% ipython --no-banner

In [1]: import numpy as np

In [2]: from numpy import linalg as LA

In [3]: np.set_printoptions(precision=2, suppress=True, linewidth=140)

In [4]: E = np.loadtxt("x.csv", delimiter=",")

In [5]: print(E)
[[ 12.   -31.71 102.64  13.8   61.21]
 [ 12.   -31.33 100.84  13.53  60.16]
 [ 11.99 -31.24 100.43  13.47  59.91]
 [ 11.98 -30.49  96.94  12.96  57.88]
 [ 11.93 -29.3   91.44  12.16  54.69]
 [ 11.37 -24.24  69.35   8.99  41.96]
 [ 11.01 -22.3   61.42   7.88  37.43]
 [  9.4  -16.49  39.43   4.91  25.03]
 [  8.98 -15.35  35.47   4.4   22.82]
 [  8.84 -14.98  34.24   4.24  22.13]
 [  8.76 -14.78  33.54   4.15  21.74]
 [  6.7  -10.28  19.55   2.42  13.98]
 [  6.18  -9.32  16.88   2.1   12.49]
 [  6.07  -9.12  16.32   2.04  12.18]
 [  5.82  -8.67  15.13   1.9   11.52]
 [  5.22  -7.66  12.53   1.6   10.05]
 [  4.95  -7.22  11.45   1.48   9.44]
 [  3.81  -5.45   7.39   1.03   7.1 ]
 [  3.8   -5.45   7.38   1.03   7.09]
 [  0.35  -0.71   0.05   0.18   1.42]
 [  1.65  -0.33   1.67  -0.69  -3.59]
 [  2.51  -0.7    2.08  -0.96  -4.72]
 [  5.88  -2.23   2.75  -2.01  -8.8 ]
 [  6.51  -2.52   2.77  -2.22  -9.55]
 [ 13.46  -5.65   1.58  -4.49 -17.74]
 [ 16.44  -6.94   0.53  -5.5  -21.31]
 [ 24.82 -10.49  -3.63  -8.47 -31.61]
 [ 30.63 -12.85  -7.3  -10.59 -38.95]
 [ 31.06 -13.03  -7.59 -10.75 -39.5 ]
 [ 32.23 -13.49  -8.4  -11.19 -41.  ]
 [ 45.07 -18.48 -18.37 -16.08 -57.79]
 [ 48.11 -19.63 -20.99 -17.27 -61.85]]

In [6]: U, s, vt = LA.svd(E)

In [7]: vecs = vt[:(s > 1e-8).sum()]

In [8]: rng = np.random.default_rng(122442)

In [9]: vec = E[3] + 2 * E[28] + rng.integers(2) * np.eye(5)[0]

In [10]: print(vec)
[ 74.1  -56.54  81.76  -8.55 -21.12]

In [11]: print(np.diag(vecs.T @ vecs))
[0.62 0.42 1.   0.04 0.92]

In [12]: print(vecs.T @ vecs)
[[ 0.62 -0.46 -0.01 -0.1  -0.12]
 [-0.46  0.42 -0.02  0.03 -0.18]
 [-0.01 -0.02  1.    0.05 -0.02]
 [-0.1   0.03  0.05  0.04  0.16]
 [-0.12 -0.18 -0.02  0.16  0.92]]

In [13]: Xs = E - E.mean(axis=0)

In [14]: U, s, vt = LA.svd(Xs, full_matrices=False)

In [15]: print(s.round(2) + 0)
[284.67  89.92  16.43   0.     0.  ]

In [16]: print(LA.matrix_rank(Xs))
3

In [17]: print(vt[0] * np.sign(vt[0, np.abs(vt[0]).argmax()]))
[-0.11 -0.13  0.72  0.16  0.65]

In [18]: dist = LA.norm(E[:, None] - E[None], axis=-1)

In [19]: print(dist[12].round(6).argsort(kind="stable")[:4])
[12 13 14 11]

In [20]: print(dist.shape)
(32, 32)

In [21]: print(LA.matrix_rank(dist ** 2))
5

In [22]: print(dist.mean(axis=1).argmax())
0

In [23]: X = np.array([[2, 4, 8, 2, 2],
    ...:     [0, 1, -4, 4, 8],
    ...:     [-2, 9, -1, -3, -6],
    ...:     [-1, -8, -4, 8, -5],
    ...:     [-1, -1, 5, -9, 4],
    ...:     [-8, -1, 2, 3, -6]]) * (rng.random((6, 5)) < 0.3)

In [24]: print(X)
[[ 2  4  0  0  0]
 [ 0  1  0  0  0]
 [ 0  0  0  0  0]
 [-1  0  0  0  0]
 [ 0  0  0  0  0]
 [ 0  0  0  0  0]]

In [25]: U, s, vt = LA.svd(X)

In [26]: vecs = vt[:(s > 1e-8).sum()]

In [27]: vec = X[5] + -3 * X[3] + rng.integers(2) * np.eye(5)[3]

In [28]: print(vec)
[3. 0. 0. 0. 0.]

In [29]: print(LA.matrix_rank(np.vstack([X, vec])))
2

In [30]: print(round(LA.norm(vec - vecs.T @ vecs @ vec), 2))
0.0

In [31]: print(np.allclose(vecs.T @ vecs @ vec, vec))
True

In [32]: U, s, vt = LA.svd(X)

In [33]: print(np.argmax(s[:-1] / (s[1:] + 1e-6)) + 1)
2

In [34]: out = U[:, :2] @ np.diag(s[:2]) @ vt[:2]

In [35]: print(round(float(LA.norm(X - out, 2)), 2), s[2])
0.0 0.0

In [36]: print(round(LA.norm(X - out) / LA.norm(X), 2))
0.0

In [37]: print(np.round(np.abs(X - out).max(), 2))
0.0

In [38]: print(LA.matrix_rank(X, rtol=0.05))
2

In [39]: print(round(float(LA.norm(X, 2) / LA.norm(X)), 2))
0.98

In [40]: print([round(float(x), 2) for x in LA.svd(X, compute_uv=False)[:3]])
[4.58, 1.0, 0.0]

In [41]: print(LA.matrix_rank(X, rtol=0.1))
2

In [42]: r = LA.matrix_rank(X)

In [43]: print(r)
2

In [44]: N = LA.svd(X)[2][r:].T

In [45]: print([int(LA.matrix_rank(X[:i])) for i in range(1, len(X) + 1)])
[1, 2, 2, 2, 2, 2]

In [46]: print(X @ N)
[[0. 0. 0.]
 [0. 0. 0.]
 [0. 0. 0.]
 [0. 0. 0.]
 [0. 0. 0.]
 [0. 0. 0.]]

In [47]: print(N.shape)
(5, 3)

In [48]: print([int(LA.matrix_rank(np.delete(X, i, axis=0))) for i in range(6)])
[2, 2, 2, 2, 2, 2]

In [49]: print(np.unique(X.round(6), axis=0).shape)
(4, 5)

In [50]: print(np.round(X @ LA.pinv(X) @ X, 2) + 0)
[[ 2.  4.  0.  0.  0.]
 [ 0.  1.  0.  0.  0.]
 [ 0.  0.  0.  0.  0.]
 [-1.  0.  0.  0.  0.]
 [ 0.  0.  0.  0.  0.]
 [ 0.  0.  0.  0.  0.]]

In [51]: print(round(np.trace(LA.pinv(X) @ X), 2))
2.0

In [52]: data = np.loadtxt("arr.csv", delimiter=",")

In [53]: print(data)
[[-0.48 -0.28 -0.24  0.48 -0.2   0.08  0.08]
 [ 0.36  0.21  0.18 -0.36  0.15 -0.06 -0.06]
 [ 1.2   0.7   0.6  -1.2   0.5  -0.2  -0.2 ]
 [ 1.08  0.63  0.54 -1.08  0.45 -0.18 -0.18]]

In [54]: print(np.unique(data.round(6), axis=0).shape)
(4, 7)

In [55]: r = LA.matrix_rank(data)

In [56]: print(r)
1

In [57]: N = LA.svd(data)[2][r:].T

In [58]: print(LA.matrix_rank(data.T @ data), LA.matrix_rank(data @ data.T))
1 1

In [59]: print([int(LA.matrix_rank(data[:i])) for i in range(1, len(data) + 1)])
[1, 1, 1, 1]

In [60]: print([int(LA.matrix_rank(data[:, :j + 1])) for j in range(7)])
[1, 1, 1, 1, 1, 1, 1]

In [61]: out = data + rng.integers(-2, 3, (4, 1)) @ rng.integers(-2, 3, (1, 7))

In [62]: print(out)
[[-4.48  1.72 -4.24  4.48 -2.2   4.08  0.08]
 [-3.64  2.21 -3.82  3.64 -1.85  3.94 -0.06]
 [-0.8   1.7  -1.4   0.8  -0.5   1.8  -0.2 ]
 [-2.92  2.63 -3.46  2.92 -1.55  3.82 -0.18]]

In [63]: print(out - data)
[[-4.  2. -4.  4. -2.  4.  0.]
 [-4.  2. -4.  4. -2.  4.  0.]
 [-2.  1. -2.  2. -1.  2.  0.]
 [-4.  2. -4.  4. -2.  4.  0.]]

In [64]: print(np.abs(out - data).sum(axis=1))
[20. 20. 10. 20.]

In [65]: out = data / LA.norm(data, axis=1, keepdims=True)

In [66]: cov = out @ out.T

In [67]: print(np.argwhere(np.triu(np.abs(cov) > 0.95, 1)))
[[0 1]
 [0 2]
 [0 3]
 [1 2]
 [1 3]
 [2 3]]

In [68]: print(round(float(np.degrees(np.arccos(np.clip(cov[0, 2], -1, 1)))), 2))
180.0

In [69]: print(LA.norm(out, axis=1))
[1. 1. 1. 1.]

In [70]: print((cov - 2 * np.eye(4)).round(6).argmax(axis=1))
[0 2 1 1]

In [71]: print(cov[0])
[ 1. -1. -1. -1.]

In [72]: mat = np.load("w.npy")

In [73]: print(mat)
[[ 6 -1  4  1]
 [-1  4 -2 -1]
 [ 4 -2 -4  0]
 [ 1 -1  0  0]]

In [74]: Q, vecs = LA.qr(mat[:, :3])[0], LA.qr(mat[:, 3:])[0]

In [75]: s = LA.svd(Q.T @ vecs, compute_uv=False)

In [76]: print((s > 0.9).sum())
1

In [77]: print(s)
[0.99]

In [78]: th = np.radians(60)

In [79]: R = np.eye(4)

In [80]: R[2, 2] = R[0, 0] = np.cos(th)

In [81]: R[2, 0], R[0, 2] = -np.sin(th), np.sin(th)

In [82]: print(R)
[[ 0.5   0.    0.87  0.  ]
 [ 0.    1.    0.    0.  ]
 [-0.87  0.    0.5   0.  ]
 [ 0.    0.    0.    1.  ]]

In [83]: out = mat @ R.T

In [84]: print(np.allclose(mat @ mat.T, out @ out.T))
True

In [85]: print(np.round(LA.norm(E, 2) / LA.norm(E), 2))
0.91

In [86]: print(np.argsort(-LA.norm(E, axis=0).round(6), kind="stable")[:3])
[2 4 0]

In [87]: print(LA.matrix_rank(E, rtol=0.1))
2

In [88]: proj = np.triu(np.array([[-1, 0, -1, -3], [-3, 1, 0, -1], [-3, 2, -3, -1], [-3, 1, 2, 0]]), 1) + np.eye(4)

In [89]: out = proj @ mat @ LA.inv(proj)

In [90]: print(proj @ mat - mat @ proj)
[[-7.  5. 10. 21.]
 [-1.  1. -1. -1.]
 [-1.  1.  4.  6.]
 [ 0.  0.  1.  2.]]

In [91]: print(np.trace(out), np.trace(mat))
6.0 6

In [92]: print(out)
[[-1.  4.  7.  9.]
 [-2.  5. -4. -6.]
 [ 3. -1. -1.  7.]
 [ 1. -1.  1.  3.]]

In [93]: print(round(LA.det(out), 2))
36.0

In [94]: U, s, vt = LA.svd(mat)

In [95]: print(s)
[8.25 5.7  3.65 0.21]

In [96]: out = U[:, :3] @ np.diag(s[:3]) @ vt[:3]

In [97]: print(round(LA.norm(mat - out) / LA.norm(mat), 2))
0.02

In [98]: print(LA.matrix_rank(mat, rtol=0.05))
3

In [99]: print(out)
[[ 6.   -1.    4.    0.99]
 [-1.    4.01 -2.   -0.97]
 [ 4.   -2.   -4.   -0.03]
 [ 0.99 -0.97 -0.03  0.2 ]]

In [100]: print(LA.matrix_rank(out))
3

In [101]: out = np.array([[5, 4, 5, 0, 1, 1],
     ...:     [5, 2, 2, 5, 4, 4],
     ...:     [3, 2, 1, 2, 3, 2],
     ...:     [3, 1, 1, 4, 5, 1],
     ...:     [4, 3, 4, 4, 1, 5],
     ...:     [2, 2, 1, 2, 2, 5]])

In [102]: K = np.tril(out)

In [103]: print(K)
[[5 0 0 0 0 0]
 [5 2 0 0 0 0]
 [3 2 1 0 0 0]
 [3 1 1 4 0 0]
 [4 3 4 4 1 0]
 [2 2 1 2 2 5]]

In [104]: vec = np.array([5, 3, 1, 2, 2, 2])

In [105]: print((K @ vec).argmax())
4

In [106]: print(np.sign((K @ vec).round(6)))
[1 1 1 1 1 1]

In [107]: print(K @ np.ones(6))
[ 5.  7.  6.  9. 16. 14.]

In [108]: print(K * vec)
[[25  0  0  0  0  0]
 [25  6  0  0  0  0]
 [15  6  1  0  0  0]
 [15  3  1  8  0  0]
 [20  9  4  8  2  0]
 [10  6  1  4  4 10]]

In [109]: print(K @ vec)
[25 31 22 27 43 35]

In [110]: print(LA.norm(K @ vec) <= LA.norm(K, 2) * LA.norm(vec) + 1e-9)
True

In [111]: out = LA.inv(K)

In [112]: print(np.round(K @ out, 2) + 0)
[[1. 0. 0. 0. 0. 0.]
 [0. 1. 0. 0. 0. 0.]
 [0. 0. 1. 0. 0. 0.]
 [0. 0. 0. 1. 0. 0.]
 [0. 0. 0. 0. 1. 0.]
 [0. 0. 0. 0. 0. 1.]]

In [113]: print(round(LA.cond(K), 2))
51.22

In [114]: print(np.round(LA.inv(out), 2) + 0)
[[5. 0. 0. 0. 0. 0.]
 [5. 2. 0. 0. 0. 0.]
 [3. 2. 1. 0. 0. 0.]
 [3. 1. 1. 4. 0. 0.]
 [4. 3. 4. 4. 1. 0.]
 [2. 2. 1. 2. 2. 5.]]

In [115]: print(np.round(LA.det(K) * LA.det(out), 2))
1.0
